% python3 -q
>>> import numpy as np
>>> import numpy.linalg as la
>>> np.set_printoptions(suppress=True, linewidth=200)
>>> mat = np.loadtxt("out11.csv", delimiter=",")
>>> mat
array([[ 1., -3., -2.,  1.,  3.,  2.,  2., -1.,  0.,  0.],
       [-2.,  3.,  3.,  0., -1., -2., -3., -2., -3., -2.],
       [-1., -1.,  1., -3.,  0., -1., -2.,  1.,  2., -2.],
       [ 3.,  0.,  2., -1.,  1., -2., -2.,  0.,  0.,  1.],
       [ 2.,  1.,  0.,  3.,  1., -2.,  2., -3., -3., -3.],
       [-2., -2.,  0.,  2.,  0.,  0.,  2.,  0., -3.,  2.],
       [ 1., -2., -1.,  3.,  0., -2., -2.,  3.,  2., -3.],
       [ 2.,  1.,  0.,  3.,  1., -2.,  2., -3., -3., -3.],
       [ 3.,  2., -3.,  2.,  1.,  3., -2.,  3.,  3.,  0.]])
>>> np.allclose(mat[:-1].T @ la.lstsq(mat[:-1].T, mat[-1])[0], mat[-1])
False
>>> la.lstsq(mat[:-1].T, mat[-1])[2]
np.int32(7)
>>> np.unique(mat.round(6), axis=0).shape
(8, 10)
>>> np.round(mat @ la.pinv(mat) @ mat, 3) + 0
array([[ 1., -3., -2.,  1.,  3.,  2.,  2., -1.,  0.,  0.],
       [-2.,  3.,  3.,  0., -1., -2., -3., -2., -3., -2.],
       [-1., -1.,  1., -3.,  0., -1., -2.,  1.,  2., -2.],
       [ 3.,  0.,  2., -1.,  1., -2., -2.,  0.,  0.,  1.],
       [ 2.,  1.,  0.,  3.,  1., -2.,  2., -3., -3., -3.],
       [-2., -2.,  0.,  2.,  0.,  0.,  2.,  0., -3.,  2.],
       [ 1., -2., -1.,  3.,  0., -2., -2.,  3.,  2., -3.],
       [ 2.,  1.,  0.,  3.,  1., -2.,  2., -3., -3., -3.],
       [ 3.,  2., -3.,  2.,  1.,  3., -2.,  3.,  3.,  0.]])
>>> np.argsort(-la.norm(mat, axis=0).round(6), kind="stable")[:3]
array([8, 3, 7])
>>> la.matrix_rank(mat, rtol=0.1)
np.int64(7)
>>> [round(float(x), 3) for x in la.svd(mat, compute_uv=False)[:3]]
[11.346, 9.435, 8.353]
>>> feats = np.load("arr.npy")
>>> feats
array([[ -3.411,  10.084,  11.871,  -5.308,   5.994],
       [ -1.92 ,   5.435,   5.113, -10.329,   2.213],
       [ -2.124,   9.151,   8.959,  -8.798,   4.772],
       [ -2.932,   4.965,   4.263,  -9.699,   2.484],
       [ -2.871,   7.248,   5.933,  -9.449,   4.057],
       [ -5.306,   6.728,   8.423,  -7.497,   3.268],
       [ -4.847,   7.049,   9.762,  -6.142,   3.597],
       [ -2.234,   7.596,   5.781, -10.252,   4.08 ],
       [ -5.339,   3.159,   4.618,  -8.269,   1.215],
       [ -2.32 ,   4.334,   3.895,  -9.53 ,   2.122],
       [ -5.818,   3.519,   3.464,  -8.27 ,   2.152],
       [ -6.009,   5.593,   5.482,  -9.831,   2.437],
       [ -1.674,   7.045,   6.464,  -8.086,   4.27 ],
       [ -3.657,   7.491,   5.728, -10.216,   4.019],
       [ -3.453,   5.121,   5.563,  -6.942,   3.369],
       [ -3.842,   0.019,  -1.087, -12.697,  -1.286],
       [ -3.007,   4.856,   7.61 ,  -6.672,   2.215],
       [ -5.82 ,   7.892,   7.418,  -9.183,   4.091],
       [ -7.004,   7.808,   9.849,  -8.105,   3.331],
       [ -3.742,   3.413,   2.626, -10.728,   1.236],
       [ -4.08 ,   4.353,   4.713,  -8.949,   2.022],
       [ -6.902,   6.278,   7.643,  -7.881,   3.015]])
>>> idx = feats[:, 1] > np.median(feats[:, 1])
>>> r0 = feats[idx].mean(axis=0) - feats[~idx].mean(axis=0)
>>> np.argsort(-np.abs(r0).round(6), kind="stable")
array([2, 1, 4, 3, 0])
>>> ((feats - feats.mean(axis=0)) @ r0 > 0).astype(int)
array([1, 0, 1, 0, 1, 1, 1, 1, 0, 0, 0, 0, 1, 1, 0, 0, 1, 1, 1, 0, 0, 1])
>>> r0.round(3)
array([-0.308,  3.6  ,  3.779,  1.   ,  2.21 ])
>>> A2 = np.c_[feats[:, :4] @ np.array([[-8, 9, 9, -9], [-9, -9, -3, -3], [1, 0, 9, -1], [4, -4, 2, -3]]), np.array([3, 0, 2, 2, 1, 2, 3, 3, 0, 0, 0, 2, 3, 3, 1, 2, 1, 1, 1, 1, 3, 3])]
>>> A2.round(3)
array([[ -72.829, -100.223,   35.272,    4.5  ,    3.   ],
       [ -69.758,  -24.879,   -8.226,   26.849,    0.   ],
       [ -91.6  ,  -66.283,   16.466,    9.098,    2.   ],
       [ -55.762,  -32.277,  -22.314,   36.327,    2.   ],
       [ -74.127,  -53.275,  -13.084,   26.509,    1.   ],
       [ -39.669,  -78.318,   -7.125,   41.638,    2.   ],
       [ -39.471,  -82.496,   10.804,   31.14 ,    3.   ],
       [ -85.719,  -47.462,  -11.369,   22.293,    3.   ],
       [ -14.177,  -43.406,  -32.504,   58.763,    0.   ],
       [ -54.671,  -21.766,  -17.887,   32.573,    0.   ],
       [ -14.743,  -50.953,  -48.283,   63.151,    0.   ],
       [ -36.107,  -65.094,  -41.184,   61.313,    2.   ],
       [ -75.893,  -46.127,    5.803,   11.725,    3.   ],
       [ -73.299,  -59.468,  -24.266,   35.36 ,    3.   ],
       [ -40.67 ,  -49.398,  -10.257,   30.977,    1.   ],
       [ -21.31 ,   16.039,  -69.812,   73.699,    2.   ],
       [ -38.726,  -44.079,   13.515,   24.901,    1.   ],
       [ -53.782,  -86.676,  -27.66 ,   48.835,    1.   ],
       [ -36.811, -100.888,  -14.029,   54.078,    1.   ],
       [ -41.067,  -21.483,  -41.739,   52.997,    1.   ],
       [ -37.62 ,  -40.101,  -25.26 ,   45.795,    3.   ],
       [ -25.167,  -87.096,  -27.927,   59.284,    3.   ]])
>>> la.matrix_rank(A2)
np.int64(5)
>>> np.round(la.norm(A2 - feats @ la.lstsq(feats, A2)[0], axis=0), 3) + 0
array([0.   , 0.   , 0.   , 0.   , 4.719])
>>> r0, r1 = feats[21], feats[3]
>>> round(r0 @ r1, 3)
np.float64(167.916)
>>> round(r0 @ r0, 3)
np.float64(216.667)
>>> p = (r0 @ r1) / (r0 @ r0) * r0
>>> p.round(3)
array([-5.349,  4.865,  5.923, -6.108,  2.337])
>>> np.round(la.norm(r0 + r1) ** 2 + la.norm(r0 - r1) ** 2, 3)
np.float64(736.657)
>>> m1 = np.load("layer0.npy")
>>> m1
array([[-2.,  1.,  1.,  1.,  1.,  1.],
       [ 1., -2.,  1.,  1.,  1.,  1.],
       [ 1.,  1., -2.,  1.,  1.,  1.],
       [ 1.,  1.,  1., -2.,  1.,  1.],
       [ 1.,  1.,  1.,  1., -2.,  1.],
       [ 1.,  1.,  1.,  1.,  1., -2.]])
>>> q, V = la.qr(m1[:, :3])[0], la.qr(m1[:, 3:])[0]
>>> sigma = la.svd(q.T @ V, compute_uv=False)
>>> sigma.round(3) + 0
array([0., 0., 0.])
>>> (sigma > 0.9).sum()
np.int64(0)
>>> round(la.det(m1), 3)
np.float64(-729.0)
>>> np.round(np.sort(np.abs(la.eigvals(m1))), 3)
array([3., 3., 3., 3., 3., 3.])
>>> np.trace(m1)
np.float64(-12.0)
>>> (m1 + m1.T) / 2
array([[-2.,  1.,  1.,  1.,  1.,  1.],
       [ 1., -2.,  1.,  1.,  1.,  1.],
       [ 1.,  1., -2.,  1.,  1.,  1.],
       [ 1.,  1.,  1., -2.,  1.,  1.],
       [ 1.,  1.,  1.,  1., -2.,  1.],
       [ 1.,  1.,  1.,  1.,  1., -2.]])
>>> np.round(la.matrix_power(m1, 4), 3)
array([[81.,  0.,  0.,  0.,  0.,  0.],
       [ 0., 81.,  0.,  0.,  0.,  0.],
       [ 0.,  0., 81.,  0.,  0.,  0.],
       [ 0.,  0.,  0., 81.,  0.,  0.],
       [ 0.,  0.,  0.,  0., 81.,  0.],
       [ 0.,  0.,  0.,  0.,  0., 81.]])
>>> vals, V = la.eigh(m1)
>>> vals
array([-3., -3., -3., -3., -3.,  3.])
>>> np.abs(V[:, -1]).round(6).argmax()
np.int64(0)
>>> (vals > 1e-8).sum(), (vals < -1e-8).sum()
(np.int64(1), np.int64(5))
>>> vals.sum(), np.trace(m1)
(np.float64(-12.0), np.float64(-12.0))
>>> A2 = la.inv(m1)
>>> (np.abs(A2) > 1e-9).astype(int)
array([[1, 1, 1, 1, 1, 1],
       [1, 1, 1, 1, 1, 1],
       [1, 1, 1, 1, 1, 1],
       [1, 1, 1, 1, 1, 1],
       [1, 1, 1, 1, 1, 1],
       [1, 1, 1, 1, 1, 1]])
>>> np.round(la.cond(m1), 3)
np.float64(1.0)
>>> np.allclose(A2, m1.T)
False
>>> np.round(la.slogdet(m1)[0], 3)
np.float64(-1.0)
>>> np.round(la.inv(A2), 3)
array([[-2.,  1.,  1.,  1.,  1.,  1.],
       [ 1., -2.,  1.,  1.,  1.,  1.],
       [ 1.,  1., -2.,  1.,  1.,  1.],
       [ 1.,  1.,  1., -2.,  1.,  1.],
       [ 1.,  1.,  1.,  1., -2.,  1.],
       [ 1.,  1.,  1.,  1.,  1., -2.]])
>>> r0 = np.array([-6, 1, 0, 6, 1, 2])
>>> A2 = m1 + np.outer(r0, np.eye(6)[5])
>>> round(la.det(A2) / la.det(m1), 3), np.round(1 + la.solve(m1, r0)[5], 3)
(np.float64(0.778), np.float64(0.778))
>>> A2
array([[-2.,  1.,  1.,  1.,  1., -5.],
       [ 1., -2.,  1.,  1.,  1.,  2.],
       [ 1.,  1., -2.,  1.,  1.,  1.],
       [ 1.,  1.,  1., -2.,  1.,  7.],
       [ 1.,  1.,  1.,  1., -2.,  2.],
       [ 1.,  1.,  1.,  1.,  1.,  0.]])
>>> la.matrix_rank(la.inv(A2) - la.inv(m1), tol=1e-8)
np.int64(1)
>>> r0 = np.array([2, 2, 0, 1, 1, 0, 0, 0, 1, 0]) + 0.5
>>> M = np.outer(r0, r0) / (r0 @ r0)
>>> M.round(3)
array([[0.305, 0.305, 0.061, 0.183, 0.183, 0.061, 0.061, 0.061, 0.183, 0.061],
       [0.305, 0.305, 0.061, 0.183, 0.183, 0.061, 0.061, 0.061, 0.183, 0.061],
       [0.061, 0.061, 0.012, 0.037, 0.037, 0.012, 0.012, 0.012, 0.037, 0.012],
       [0.183, 0.183, 0.037, 0.11 , 0.11 , 0.037, 0.037, 0.037, 0.11 , 0.037],
       [0.183, 0.183, 0.037, 0.11 , 0.11 , 0.037, 0.037, 0.037, 0.11 , 0.037],
       [0.061, 0.061, 0.012, 0.037, 0.037, 0.012, 0.012, 0.012, 0.037, 0.012],
       [0.061, 0.061, 0.012, 0.037, 0.037, 0.012, 0.012, 0.012, 0.037, 0.012],
       [0.061, 0.061, 0.012, 0.037, 0.037, 0.012, 0.012, 0.012, 0.037, 0.012],
       [0.183, 0.183, 0.037, 0.11 , 0.11 , 0.037, 0.037, 0.037, 0.11 , 0.037],
       [0.061, 0.061, 0.012, 0.037, 0.037, 0.012, 0.012, 0.012, 0.037, 0.012]])
>>> U, sigma, VT = la.svd(M)
>>> np.argmax(sigma[:-1] / (sigma[1:] + 1e-6)) + 1
np.int64(1)
>>> A2 = U[:, :1] @ np.diag(sigma[:1]) @ VT[:1]
>>> A2.round(3)
array([[0.305, 0.305, 0.061, 0.183, 0.183, 0.061, 0.061, 0.061, 0.183, 0.061],
       [0.305, 0.305, 0.061, 0.183, 0.183, 0.061, 0.061, 0.061, 0.183, 0.061],
       [0.061, 0.061, 0.012, 0.037, 0.037, 0.012, 0.012, 0.012, 0.037, 0.012],
       [0.183, 0.183, 0.037, 0.11 , 0.11 , 0.037, 0.037, 0.037, 0.11 , 0.037],
       [0.183, 0.183, 0.037, 0.11 , 0.11 , 0.037, 0.037, 0.037, 0.11 , 0.037],
       [0.061, 0.061, 0.012, 0.037, 0.037, 0.012, 0.012, 0.012, 0.037, 0.012],
       [0.061, 0.061, 0.012, 0.037, 0.037, 0.012, 0.012, 0.012, 0.037, 0.012],
       [0.061, 0.061, 0.012, 0.037, 0.037, 0.012, 0.012, 0.012, 0.037, 0.012],
       [0.183, 0.183, 0.037, 0.11 , 0.11 , 0.037, 0.037, 0.037, 0.11 , 0.037],
       [0.061, 0.061, 0.012, 0.037, 0.037, 0.012, 0.012, 0.012, 0.037, 0.012]])
>>> np.round(la.norm(M - A2) / la.norm(M), 3)
np.float64(0.0)
>>> round(np.abs(M - A2).max(), 3)
np.float64(0.0)
